>>> import numpy as np
>>> import numpy.linalg as la
>>> np.set_printoptions(precision=2, suppress=True, linewidth=100)
>>> def rd(a):
...     return np.round(a, 2) + 0
... 
>>> arr = np.load("a.npy")
>>> print(arr)
[[-2. -3. -3. -3.  0. -3.  0.  0. -3. -3.  0.  0.]
 [-3. -2. -3. -3.  0. -3.  0.  0. -3. -3.  0.  0.]
 [-3. -3. -2. -3.  0. -3.  0.  0. -3. -3.  0.  0.]
 [-3. -3. -3. -2.  0. -3.  0.  0. -3. -3.  0.  0.]
 [ 0.  0.  0.  0. -2.  0. -3.  0.  0.  0.  0.  0.]
 [-3. -3. -3. -3.  0. -2.  0.  0. -3. -3.  0.  0.]
 [ 0.  0.  0.  0. -3.  0. -2.  0.  0.  0.  0.  0.]
 [ 0.  0.  0.  0.  0.  0.  0. -2.  0.  0. -3. -3.]
 [-3. -3. -3. -3.  0. -3.  0.  0. -2. -3.  0.  0.]
 [-3. -3. -3. -3.  0. -3.  0.  0. -3. -2.  0.  0.]
 [ 0.  0.  0.  0.  0.  0.  0. -3.  0.  0. -2. -3.]
 [ 0.  0.  0.  0.  0.  0.  0. -3.  0.  0. -3. -2.]]
>>> ev, V = la.eigh(arr)
>>> print(rd(V.T @ V))
[[1. 0. 0. 0. 0. 0. 0. 0. 0. 0. 0. 0.]
 [0. 1. 0. 0. 0. 0. 0. 0. 0. 0. 0. 0.]
 [0. 0. 1. 0. 0. 0. 0. 0. 0. 0. 0. 0.]
 [0. 0. 0. 1. 0. 0. 0. 0. 0. 0. 0. 0.]
 [0. 0. 0. 0. 1. 0. 0. 0. 0. 0. 0. 0.]
 [0. 0. 0. 0. 0. 1. 0. 0. 0. 0. 0. 0.]
 [0. 0. 0. 0. 0. 0. 1. 0. 0. 0. 0. 0.]
 [0. 0. 0. 0. 0. 0. 0. 1. 0. 0. 0. 0.]
 [0. 0. 0. 0. 0. 0. 0. 0. 1. 0. 0. 0.]
 [0. 0. 0. 0. 0. 0. 0. 0. 0. 1. 0. 0.]
 [0. 0. 0. 0. 0. 0. 0. 0. 0. 0. 1. 0.]
 [0. 0. 0. 0. 0. 0. 0. 0. 0. 0. 0. 1.]]
>>> print((ev > 1e-8).sum(), (ev < -1e-8).sum())
9 3
>>> print(rd(V @ np.diag(ev) @ V.T))
[[-2. -3. -3. -3.  0. -3.  0.  0. -3. -3.  0.  0.]
 [-3. -2. -3. -3.  0. -3.  0.  0. -3. -3.  0.  0.]
 [-3. -3. -2. -3.  0. -3.  0.  0. -3. -3.  0.  0.]
 [-3. -3. -3. -2.  0. -3.  0.  0. -3. -3.  0.  0.]
 [ 0.  0.  0.  0. -2.  0. -3.  0.  0.  0.  0.  0.]
 [-3. -3. -3. -3.  0. -2.  0.  0. -3. -3.  0.  0.]
 [ 0.  0.  0.  0. -3.  0. -2.  0.  0.  0.  0.  0.]
 [ 0.  0.  0.  0.  0.  0.  0. -2.  0.  0. -3. -3.]
 [-3. -3. -3. -3.  0. -3.  0.  0. -2. -3.  0.  0.]
 [-3. -3. -3. -3.  0. -3.  0.  0. -3. -2.  0.  0.]
 [ 0.  0.  0.  0.  0.  0.  0. -3.  0.  0. -2. -3.]
 [ 0.  0.  0.  0.  0.  0.  0. -3.  0.  0. -3. -2.]]
>>> print(rd(la.eigvalsh(arr @ arr)))
[  1.   1.   1.   1.   1.   1.   1.   1.   1.  25.  64. 400.]
>>> print(np.all(la.eigvalsh(arr) > 0))
False
>>> print([round(float(la.det(arr[:i, :i])), 2) + 0 for i in range(1, 13)])
[-2.0, -5.0, -8.0, -11.0, 22.0, 28.0, 70.0, -140.0, -170.0, -200.0, -500.0, -800.0]
>>> try:
...     la.cholesky(arr)
... except la.LinAlgError as e:
...     print(repr(e))
... 
LinAlgError('Matrix is not positive definite')
>>> A2 = np.array([[-9, -2, -4, -1, -4, 7, 2, 9, -2, -8],
...     [-3, -9, 6, 5, 7, 8, 4, 7, 8, 6],
...     [-7, 4, -1, 5, -7, 1, -8, -3, 9, 9],
...     [5, 4, 1, 5, 6, 6, -8, 3, -1, 0],
...     [-1, -1, 9, -7, 5, 0, 7, -2, -5, -3],
...     [1, -1, -7, 5, -1, 7, 6, 9, 3, -4],
...     [-3, 0, -1, 7, -6, 7, 5, 4, 6, -7],
...     [4, -4, -8, 6, -9, 9, -7, -9, 5, -2],
...     [7, -2, 0, 4, -2, 3, 9, 6, -1, 9],
...     [1, 1, -1, -6, -4, -8, -5, 5, 0, -5]])
>>> A2[-1] = A2[0]
>>> A = A2 + 0.3 * np.eye(10)
>>> print(A)
[[-8.7 -2.  -4.  -1.  -4.   7.   2.   9.  -2.  -8. ]
 [-3.  -8.7  6.   5.   7.   8.   4.   7.   8.   6. ]
 [-7.   4.  -0.7  5.  -7.   1.  -8.  -3.   9.   9. ]
 [ 5.   4.   1.   5.3  6.   6.  -8.   3.  -1.   0. ]
 [-1.  -1.   9.  -7.   5.3  0.   7.  -2.  -5.  -3. ]
 [ 1.  -1.  -7.   5.  -1.   7.3  6.   9.   3.  -4. ]
 [-3.   0.  -1.   7.  -6.   7.   5.3  4.   6.  -7. ]
 [ 4.  -4.  -8.   6.  -9.   9.  -7.  -8.7  5.  -2. ]
 [ 7.  -2.   0.   4.  -2.   3.   9.   6.  -0.7  9. ]
 [-9.  -2.  -4.  -1.  -4.   7.   2.   9.  -2.  -7.7]]
>>> rng = np.random.default_rng(649)
>>> lab = rng.permutation(10)
>>> print(lab)
[8 1 3 6 7 2 5 9 4 0]
>>> A2 = A[lab][:, lab]
>>> print(rd(np.sort(np.abs(la.eigvals(A2)))))
[ 0.3   7.14  7.14 11.21 11.21 12.39 12.39 14.44 17.53 17.53]
>>> print(rd(np.trace(A2)))
-12.0
>>> print(A2)
[[-0.7 -2.   4.   9.   6.   0.   3.   9.  -2.   7. ]
 [ 8.  -8.7  5.   4.   7.   6.   8.   6.   7.  -3. ]
 [-1.   4.   5.3 -8.   3.   1.   6.   0.   6.   5. ]
 [ 6.   0.   7.   5.3  4.  -1.   7.  -7.  -6.  -3. ]
 [ 5.  -4.   6.  -7.  -8.7 -8.   9.  -2.  -9.   4. ]
 [ 9.   4.   5.  -8.  -3.  -0.7  1.   9.  -7.  -7. ]
 [ 3.  -1.   5.   6.   9.  -7.   7.3 -4.  -1.   1. ]
 [-2.  -2.  -1.   2.   9.  -4.   7.  -7.7 -4.  -9. ]
 [-5.  -1.  -7.   7.  -2.   9.   0.  -3.   5.3 -1. ]
 [-2.  -2.  -1.   2.   9.  -4.   7.  -8.  -4.  -8.7]]
>>> A2 = A / np.sqrt((A ** 2).mean(axis=1, keepdims=True))
>>> print(rd(A2[1]))
[-0.46 -1.34  0.92  0.77  1.08  1.23  0.61  1.08  1.23  0.92]
>>> print(rd(la.norm(A2, axis=1)))
[3.16 3.16 3.16 3.16 3.16 3.16 3.16 3.16 3.16 3.16]
>>> x0 = np.array([0, 0, 1, 3, 2, 3, 0, 3, 3, 3])
>>> print(la.norm(A @ x0) <= la.norm(A, 2) * la.norm(x0) + 1e-9)
True
>>> print(rd(np.einsum("ij,j->i", A, x0)))
[  3.  122.   48.3  52.9 -31.4  51.9  38.    1.9  59.9   3.9]
>>> print(np.sign((A @ x0).round(6)))
[ 1.  1.  1.  1. -1.  1.  1.  1.  1.  1.]
>>> print((A @ x0).argmax())
1
>>> A2 = A / la.norm(A, axis=1, keepdims=True)
>>> C2 = A2 @ A2.T
>>> print((np.abs(C2) > 0.9).astype(int))
[[1 0 0 0 0 0 0 0 0 1]
 [0 1 0 0 0 0 0 0 0 0]
 [0 0 1 0 0 0 0 0 0 0]
 [0 0 0 1 0 0 0 0 0 0]
 [0 0 0 0 1 0 0 0 0 0]
 [0 0 0 0 0 1 0 0 0 0]
 [0 0 0 0 0 0 1 0 0 0]
 [0 0 0 0 0 0 0 1 0 0]
 [0 0 0 0 0 0 0 0 1 0]
 [1 0 0 0 0 0 0 0 0 1]]
>>> print(np.argwhere(np.triu(np.abs(C2) > 0.95, 1)))
[[0 9]]
>>> print((C2 - 2 * np.eye(10)).round(6).argmax(axis=1))
[9 8 7 1 1 6 5 2 5 0]
>>> print(rd(C2[4]))
[-0.03  0.07 -0.65 -0.27  1.   -0.32 -0.26 -0.64 -0.06 -0.04]
>>> print(la.cond(A) > 100)
True
>>> E = np.array([[-2.4, -0.4, -1.6, 1.0, 0.5, 2.1, -0.2, 0.0, 0.5, 0.2],
...     [-0.2, -0.3, -0.1, 0.5, 0.6, 1.2, 0.9, 1.2, -1.3, 0.3],
...     [1.1, -1.3, -0.4, 0.8, -2.9, 2.5, 0.4, 0.8, -0.5, -0.4],
...     [0.6, -0.4, 0.7, 1.9, 1.0, 0.8, -0.3, -0.1, -0.8, -0.9],
...     [1.3, -0.7, -0.4, -1.8, 0.9, 0.7, -0.4, -0.9, -0.7, 1.1],
...     [1.0, 0.7, -0.6, 0.1, 1.2, 0.9, -1.2, -0.3, 1.2, 0.1],
...     [-1.4, 1.7, -1.5, -0.2, 0.0, -0.4, 0.8, -1.5, 0.4, 0.0]])
>>> E[:, 0] *= 3
>>> print(rd(E))
[[-7.2 -0.4 -1.6  1.   0.5  2.1 -0.2  0.   0.5  0.2]
 [-0.6 -0.3 -0.1  0.5  0.6  1.2  0.9  1.2 -1.3  0.3]
 [ 3.3 -1.3 -0.4  0.8 -2.9  2.5  0.4  0.8 -0.5 -0.4]
 [ 1.8 -0.4  0.7  1.9  1.   0.8 -0.3 -0.1 -0.8 -0.9]
 [ 3.9 -0.7 -0.4 -1.8  0.9  0.7 -0.4 -0.9 -0.7  1.1]
 [ 3.   0.7 -0.6  0.1  1.2  0.9 -1.2 -0.3  1.2  0.1]
 [-4.2  1.7 -1.5 -0.2  0.  -0.4  0.8 -1.5  0.4  0. ]]
>>> A2 = E + rng.integers(-2, 3, (7, 1)) @ rng.integers(-2, 3, (1, 10))
>>> print(rd(A2))
[[-9.2  3.6 -1.6  5.   2.5 -1.9  1.8  2.   4.5 -1.8]
 [-1.6  1.7 -0.1  2.5  1.6 -0.8  1.9  2.2  0.7 -0.7]
 [ 4.3 -3.3 -0.4 -1.2 -3.9  4.5 -0.6 -0.2 -2.5  0.6]
 [ 1.8 -0.4  0.7  1.9  1.   0.8 -0.3 -0.1 -0.8 -0.9]
 [ 3.9 -0.7 -0.4 -1.8  0.9  0.7 -0.4 -0.9 -0.7  1.1]
 [ 3.   0.7 -0.6  0.1  1.2  0.9 -1.2 -0.3  1.2  0.1]
 [-3.2 -0.3 -1.5 -2.2 -1.   1.6 -0.2 -2.5 -1.6  1. ]]
>>> print(np.abs(A2 - E).sum(axis=1))
[26. 13. 13.  0.  0.  0. 13.]
>>> mat = np.load("case3.npy")
>>> print(mat)
[[ 0.1   0.   -0.03 -0.01 -1.42  0.65  0.02 -3.2   0.37  4.04 -0.07]
 [-0.08  0.01  0.01  0.    1.15 -0.23 -0.01  1.57 -0.29  5.23  0.1 ]
 [-0.04  0.02 -0.03  0.   -0.85  0.32  0.04  0.61  0.15 -5.14  0.33]
 [ 0.03  0.   -0.02  0.01  0.15 -0.72  0.04  1.34 -0.41 -3.44  0.04]
 [ 0.    0.01 -0.05  0.01 -0.64  2.    0.02  1.88  0.35  2.04 -0.1 ]
 [-0.06  0.    0.02  0.01 -0.72  0.25 -0.03  2.   -0.04 -4.   -0.07]
 [-0.11 -0.01 -0.01  0.    0.16  0.01  0.01 -3.03 -0.4  -3.15  0.13]
 [ 0.05  0.    0.03  0.   -0.45 -1.22 -0.01 -1.09  0.15 -1.14 -0.45]
 [-0.05  0.01 -0.01  0.    0.27 -1.72  0.01  1.1  -0.05  3.99  0.13]
 [ 0.    0.   -0.01  0.    0.    2.2  -0.01 -1.33 -0.33 -3.28  0.26]
 [ 0.08 -0.01 -0.01 -0.01  0.07  1.44  0.05 -3.34 -0.62  2.62 -0.1 ]
 [-0.09  0.   -0.02  0.    0.06 -0.84 -0.05  0.57 -0.16  4.39  0.09]
 [-0.03  0.01  0.01  0.01  0.96 -0.18 -0.03 -0.5  -0.09  1.23  0.1 ]
 [-0.04  0.01  0.02  0.   -0.13 -0.88  0.01  2.49  0.44 -2.4   0.14]
 [ 0.11  0.    0.03  0.   -0.39 -1.81 -0.09  2.84  0.05  1.05  0.19]
 [-0.04 -0.01  0.    0.    0.74 -0.8   0.   -3.63 -0.13 -5.64 -0.02]
 [ 0.01 -0.01 -0.01  0.    0.68 -0.59  0.07 -0.79 -0.3  -7.56  0.19]
 [ 0.02  0.01 -0.01  0.   -0.78  1.02  0.04  2.22  0.4   9.48  0.02]
 [ 0.02  0.01  0.01  0.   -0.26 -1.29 -0.01 -1.37  0.19  0.35 -0.15]
 [-0.03 -0.02  0.    0.   -0.14 -0.4   0.    1.88 -0.35  0.38 -0.07]
 [-0.01 -0.01  0.01  0.01  0.31 -1.74  0.   -2.68  0.1  -3.36 -0.33]
 [-0.05 -0.02 -0.01  0.    0.39 -0.77  0.02 -0.1   0.39  1.72  0.1 ]
 [-0.04 -0.02  0.    0.   -0.07 -0.25 -0.02 -0.6   0.    2.87 -0.17]
 [-0.05  0.01  0.02  0.   -0.44 -0.74  0.    2.   -0.17 11.27  0.07]
 [-0.01  0.    0.01  0.    0.04 -2.11 -0.04 -2.29 -0.35  0.39  0.36]
 [ 0.12 -0.01 -0.01  0.   -1.78  0.19  0.03 -2.34  0.18  2.25 -0.01]
 [ 0.11  0.02  0.01  0.   -0.7   1.38 -0.02 -0.77  0.28 -0.17 -0.06]
 [ 0.1   0.01 -0.01  0.   -0.04 -0.71 -0.02 -1.02 -0.48 -2.12  0.01]
 [-0.08  0.    0.02 -0.01  0.53  0.5  -0.03 -2.12 -0.39  0.65  0.05]
 [-0.02 -0.01  0.02  0.   -0.61  1.39 -0.01  3.06  0.27 -6.73 -0.07]
 [-0.08  0.02 -0.03 -0.01  0.09  1.54 -0.02  2.45  0.08  5.12  0.17]
 [ 0.09  0.   -0.03  0.   -0.78 -0.38 -0.02  0.3  -0.62  2.67  0.14]
 [ 0.14  0.01 -0.02  0.   -0.29 -1.45 -0.01  4.98  0.17  6.42 -0.03]
 [-0.12  0.02  0.01  0.01  1.03 -1.96  0.02 -0.93  0.36  2.27  0.  ]
 [ 0.11  0.    0.01  0.   -0.05  0.15 -0.04  1.23  0.09  4.26 -0.14]
 [-0.09  0.    0.    0.    0.53  0.82  0.   -3.65  0.22 -2.09  0.1 ]
 [ 0.08 -0.02  0.03  0.   -0.02 -1.07 -0.04  4.81  0.25 -9.84 -0.2 ]
 [-0.06  0.01  0.01  0.    1.26 -2.39 -0.1   0.87 -0.53  3.6  -0.02]]
>>> lab = mat[:, 6] > np.median(mat[:, 6])
>>> r0 = mat[lab].mean(axis=0) - mat[~lab].mean(axis=0)
>>> print(rd(r0))
[-0.03  0.   -0.01  0.   -0.09  0.11  0.05 -1.24  0.12 -0.14  0.03]
>>> print(np.argsort(-np.abs(r0).round(6), kind="stable"))
[ 7  9  8  5  4  6  0 10  2  1  3]
>>> print(lab.astype(int))
[1 0 1 1 1 0 1 0 1 0 1 0 0 1 0 1 1 1 0 1 1 1 0 1 0 1 0 0 0 0 0 0 0 1 0 1 0 0]
>>> A2 = mat / np.sqrt((mat ** 2).mean(axis=1, keepdims=True))
>>> print(la.matrix_rank(A2) == la.matrix_rank(mat))
True
>>> print(la.matrix_rank(mat - mat.mean(axis=1, keepdims=True)))
10
>>> r0, v = mat[14], mat[36]
>>> print(rd(r0 @ r0))
12.66
>>> print(rd(r0 @ v))
5.26
>>> pr = (r0 @ v) / (r0 @ r0) * r0
>>> print(la.matrix_rank(np.outer(r0, v)))
1
>>> print(rd(pr))
[ 0.05  0.    0.01  0.   -0.16 -0.75 -0.04  1.18  0.02  0.44  0.08]
>>> print(rd(la.norm(r0 + v) ** 2 + la.norm(r0 - v) ** 2))
267.75
>>> Xc = mat - mat.mean(axis=1)
Traceback (most recent call last):
  File "<python-input-63>", line 1, in <module>
    Xc = mat - mat.mean(axis=1)
         ~~~~^~~~~~~~~~~~~~~~~~
ValueError: operands could not be broadcast together with shapes (38,11) (38,) 
>>> Xc = mat - mat.mean(axis=0)
>>> Uu, sv, VT = la.svd(Xc, full_matrices=False)
>>> print((np.sign(Uu[:, 0]) == np.sign(Uu[0, 0])).astype(int))
[1 1 0 0 1 0 0 0 1 0 1 1 1 0 1 0 0 1 0 1 0 1 1 1 0 1 0 0 0 0 1 1 1 1 1 0 0 1]
>>> print(np.abs(Uu[:, 0]).argmax())
23
>>> print(rd(Xc.mean(axis=0)))
[0. 0. 0. 0. 0. 0. 0. 0. 0. 0. 0.]
>>> print(rd(VT[0] * np.sign(VT[0, np.abs(VT[0]).argmax()])))
[ 0.    0.    0.    0.   -0.01 -0.01  0.    0.1   0.    1.    0.  ]
>>> print(np.abs(VT[0]).argmax())
9
>>> print(rd(sv))
[27.7  13.76  7.37  3.68  1.75  0.95  0.34  0.19  0.09  0.06  0.03]
>>> print(la.matrix_rank(Xc))
11
>>> print(rd((sv ** 2).sum() ** 2 / (sv ** 4).sum()))
1.69
>>> W0 = np.loadtxt("data.csv", delimiter=",")
>>> print(rd(W0))
[[ 1.3  -0.09 -0.09  0.09 -0.11 -0.34 -0.35 -0.29 -0.2   0.26  0.13 -0.19  0.26]
 [-0.09  0.85  0.12 -0.08 -0.07  0.17 -0.51 -0.13 -0.02 -0.69  0.06  0.03  0.2 ]
 [-0.09  0.12  1.21  0.05 -0.33 -0.13 -0.27 -0.08 -0.05  0.03  0.25 -0.04 -0.2 ]
 [ 0.09 -0.08  0.05  0.81 -0.15  0.05  0.44 -0.13  0.48 -0.16  0.07 -0.14 -0.05]
 [-0.11 -0.07 -0.33 -0.15  0.92  0.02 -0.06 -0.14  0.47 -0.01  0.   -0.11  0.44]
 [-0.34  0.17 -0.13  0.05  0.02  1.16 -0.19  0.35 -0.07  0.32  0.14  0.11  0.08]
 [-0.35 -0.51 -0.27  0.44 -0.06 -0.19  1.03 -0.08  0.11  0.13  0.12 -0.18 -0.01]
 [-0.29 -0.13 -0.08 -0.13 -0.14  0.35 -0.08  1.3   0.08  0.11  0.19  0.04  0.12]
 [-0.2  -0.02 -0.05  0.48  0.47 -0.07  0.11  0.08  0.92 -0.4  -0.01  0.   -0.06]
 [ 0.26 -0.69  0.03 -0.16 -0.01  0.32  0.13  0.11 -0.4   1.04 -0.08 -0.01  0.02]
 [ 0.13  0.06  0.25  0.07  0.    0.14  0.12  0.19 -0.01 -0.08  1.74 -0.26  0.04]
 [-0.19  0.03 -0.04 -0.14 -0.11  0.11 -0.18  0.04  0.   -0.01 -0.26  1.2  -0.05]
 [ 0.26  0.2  -0.2  -0.05  0.44  0.08 -0.01  0.12 -0.06  0.02  0.04 -0.05  1.5 ]]
>>> C2 = W0.T @ W0
>>> print(rd(la.eigvalsh(C2)[::-1]))
[4. 4. 4. 4. 4. 1. 1. 1. 1. 1. 0. 0. 0.]
>>> print(np.allclose(C2, C2.T))
True
>>> print(rd(np.trace(C2)), rd((W0 ** 2).sum()))
25.0 25.0
>>> print(rd(la.norm(W0, 2) / la.norm(W0)))
0.4
>>> print(np.argsort(-la.norm(W0, axis=0).round(6), kind="stable")[:3])
[10 12  0]
>>> print([round(float(x), 2) for x in la.svd(W0, compute_uv=False)[:3]])
[2.0, 2.0, 2.0]
>>> M = np.loadtxt("layer11.csv", delimiter=",")
>>> print(M)
[[  0.   2.  -3.  -2.   3.   3.   2.  -2.   2.  -2.  -2.  -2.]
 [  0.   0.  -6.  -2.   1.   6.   1.  -1.   1.   0.  -4.  -3.]
 [ -3.   1.  -7.  -4.  -2.   6.   1.  -2.   2.  -2.  -5.  -3.]
 [ -4.   2.  -4.  -5.  -2.   9.   4.   1.   3.   0.  -2.  -1.]
 [ -1.   4.  -5.  -2.   1.   9.   4.  -1.   6.   3.  -5.  -1.]
 [  1.   7.  -6.  -4.   1.  12.   6.   0.   9.   6.  -6.   1.]
 [ -2.  10.  -8.  -6.   4.  12.   8.  -2.  12.   6.  -9.  -2.]
 [ -3.   7.  -9.  -4.   6.  13.  11.   1.  15.   8. -10.  -2.]
 [ -2.   6. -11.  -5.   9.  15.  12.   3.  18.   6. -11.  -1.]
 [  0.   4. -10.  -4.   8.  12.  11.   4.  20.   3.  -9.   2.]
 [ -2.   5. -13.  -6.   6.   9.  14.   2.  19.   6. -11.   5.]
 [  0.   2. -16.  -9.   4.   6.  17.   1.  17.   8. -13.   5.]
 [ -1.   2. -17. -12.   3.   3.  18.   4.  14.   9. -10.   3.]
 [ -4.  -1. -14. -14.   1.   4.  17.   1.  14.   8.  -8.   4.]
 [ -2.   2. -12. -12.   4.   4.  15.  -2.  12.   7.  -7.   6.]
 [ -5.   2. -12. -11.   7.   2.  16.  -2.  15.   8.  -6.   3.]
 [ -6.   5. -10. -14.   5.   4.  16.  -1.  15.   8.  -4.   6.]
 [ -6.   7. -12. -17.   8.   6.  16.  -4.  18.   6.  -6.   7.]
 [ -5.   7. -12. -15.   6.   9.  15.  -6.  15.   9.  -7.   4.]
 [ -2.   9. -14. -15.   7.   8.  15.  -8.  17.   7.  -8.   2.]
 [  0.   9. -14. -12.   4.  11.  17. -10.  18.   9.  -5.   2.]
 [ -3.   6. -11. -14.   4.   9.  15.  -7.  21.  10.  -3.  -1.]
 [ -2.   3. -14. -15.   7.  12.  13.  -5.  22.  12.  -1.  -4.]
 [ -5.   4. -11. -13.   9.  15.  15.  -5.  19.  15.  -4.  -4.]
 [ -5.   2. -13. -14.  10.  13.  16.  -8.  16.  14.  -2.  -3.]
 [ -7.   3. -12. -14.   8.  12.  18.  -5.  16.  13.   0.  -1.]
 [ -7.   3. -11. -13.   5.   9.  19.  -2.  13.  10.  -2.  -2.]
 [ -5.   2.  -8. -13.   3.   8.  16.  -3.  15.  10.  -4.  -3.]
 [ -5.   3. -10. -10.   5.   9.  17.  -2.  16.  12.  -2.  -3.]
 [ -2.   4. -13. -12.   8.   7.  17.   1.  16.  10.   1.   0.]
 [ -2.   3. -12. -10.   6.   8.  19.   4.  15.   9.  -2.  -2.]
 [  1.   2. -10.  -9.   7.  10.  19.   2.  18.  10.  -2.  -3.]
 [  3.   3.  -7. -10.   5.  10.  19.   5.  20.  11.  -5.  -2.]]
>>> A2 = M / np.sqrt((M ** 2).mean(axis=1, keepdims=True))
>>> print(rd(A2[3]))
[-1.04  0.52 -1.04 -1.3  -0.52  2.34  1.04  0.26  0.78  0.   -0.52 -0.26]
>>> print(rd(la.norm(A2, axis=1)))
[3.46 3.46 3.46 3.46 3.46 3.46 3.46 3.46 3.46 3.46 3.46 3.46 3.46 3.46 3.46 3.46 3.46 3.46 3.46
 3.46 3.46 3.46 3.46 3.46 3.46 3.46 3.46 3.46 3.46 3.46 3.46 3.46 3.46]
>>> print(la.matrix_rank(M - M.mean(axis=1, keepdims=True)))
11
>>> print(la.matrix_rank(A2) == la.matrix_rank(M))
True
